In [1]: import numpy as np

In [2]: import numpy.linalg as la

In [3]: np.set_printoptions(suppress=True, linewidth=100)

In [4]: tidy = lambda a: np.round(a, 1) + 0

In [5]: Y = np.array([[0.1],
   ...:     [-0.2],
   ...:     [0.4],
   ...:     [0.7],
   ...:     [-1.2],
   ...:     [-1.9],
   ...:     [-0.8],
   ...:     [0.1],
   ...:     [-0.7],
   ...:     [0.5],
   ...:     [-0.9]])

In [6]: Z = np.array([[1.4, 1.1, 2.0, 0.2, 1.7, 0.8, 0.6]])

In [7]: E = Y @ Z

In [8]: print(tidy(E))
[[ 0.1  0.1  0.2  0.   0.2  0.1  0.1]
 [-0.3 -0.2 -0.4  0.  -0.3 -0.2 -0.1]
 [ 0.6  0.4  0.8  0.1  0.7  0.3  0.2]
 [ 1.   0.8  1.4  0.1  1.2  0.6  0.4]
 [-1.7 -1.3 -2.4 -0.2 -2.  -1.  -0.7]
 [-2.7 -2.1 -3.8 -0.4 -3.2 -1.5 -1.1]
 [-1.1 -0.9 -1.6 -0.2 -1.4 -0.6 -0.5]
 [ 0.1  0.1  0.2  0.   0.2  0.1  0.1]
 [-1.  -0.8 -1.4 -0.1 -1.2 -0.6 -0.4]
 [ 0.7  0.6  1.   0.1  0.8  0.4  0.3]
 [-1.3 -1.  -1.8 -0.2 -1.5 -0.7 -0.5]]

In [9]: rk = la.matrix_rank(E)

In [10]: print(rk)
1

In [11]: N = la.svd(E)[2][rk:].T

In [12]: print([int(la.matrix_rank(np.delete(E, i, axis=0))) for i in range(11)])
[1, 1, 1, 1, 1, 1, 1, 1, 1, 1, 1]

In [13]: print(N.shape)
(7, 6)

In [14]: print([int(la.matrix_rank(E[:, :j + 1])) for j in range(7)])
[1, 1, 1, 1, 1, 1, 1]

In [15]: print([int(la.matrix_rank(E[:i])) for i in range(1, len(E) + 1)])
[1, 1, 1, 1, 1, 1, 1, 1, 1, 1, 1]

In [16]: print(la.matrix_rank(E, rtol=0.1))
1

In [17]: print(np.argsort(-la.norm(E, axis=0).round(6), kind="stable")[:3])
[2 4 0]

In [18]: Y = np.array([[-2, 3], [-1, -1], [1, 0]])

In [19]: feats = np.tile(Y, (2, 3))

In [20]: print(feats)
[[-2  3 -2  3 -2  3]
 [-1 -1 -1 -1 -1 -1]
 [ 1  0  1  0  1  0]
 [-2  3 -2  3 -2  3]
 [-1 -1 -1 -1 -1 -1]
 [ 1  0  1  0  1  0]]

In [21]: print(np.allclose(feats, feats.T))
False

In [22]: print((feats - feats.T) / 2)
[[ 0.   2.  -1.5  2.5 -0.5  1. ]
 [-2.   0.  -0.5 -2.   0.  -0.5]
 [ 1.5  0.5  0.   1.   1.  -0.5]
 [-2.5  2.  -1.   0.  -0.5  1.5]
 [ 0.5  0.  -1.   0.5  0.  -1. ]
 [-1.   0.5  0.5 -1.5  1.   0. ]]

In [23]: feats.inv()
AttributeError: 'numpy.ndarray' object has no attribute 'inv'


In [24]: print(tidy(np.sort(np.abs(la.eigvals(feats)))))
[0. 0. 0. 0. 0. 0.]

In [25]: print(la.matrix_power(feats, 2))
[[-2  2 -2  2 -2  2]
 [ 4 -4  4 -4  4 -4]
 [-2  2 -2  2 -2  2]
 [-2  2 -2  2 -2  2]
 [ 4 -4  4 -4  4 -4]
 [-2  2 -2  2 -2  2]]

In [26]: print((feats + feats.T) / 2)
[[-2.   1.  -0.5  0.5 -1.5  2. ]
 [ 1.  -1.  -0.5  1.  -1.  -0.5]
 [-0.5 -0.5  1.  -1.   0.   0.5]
 [ 0.5  1.  -1.   3.  -1.5  1.5]
 [-1.5 -1.   0.  -1.5 -1.   0. ]
 [ 2.  -0.5  0.5  1.5  0.   0. ]]

In [27]: print(np.allclose(feats @ feats.T, feats.T @ feats))
False

In [28]: print(np.trace(feats))
0
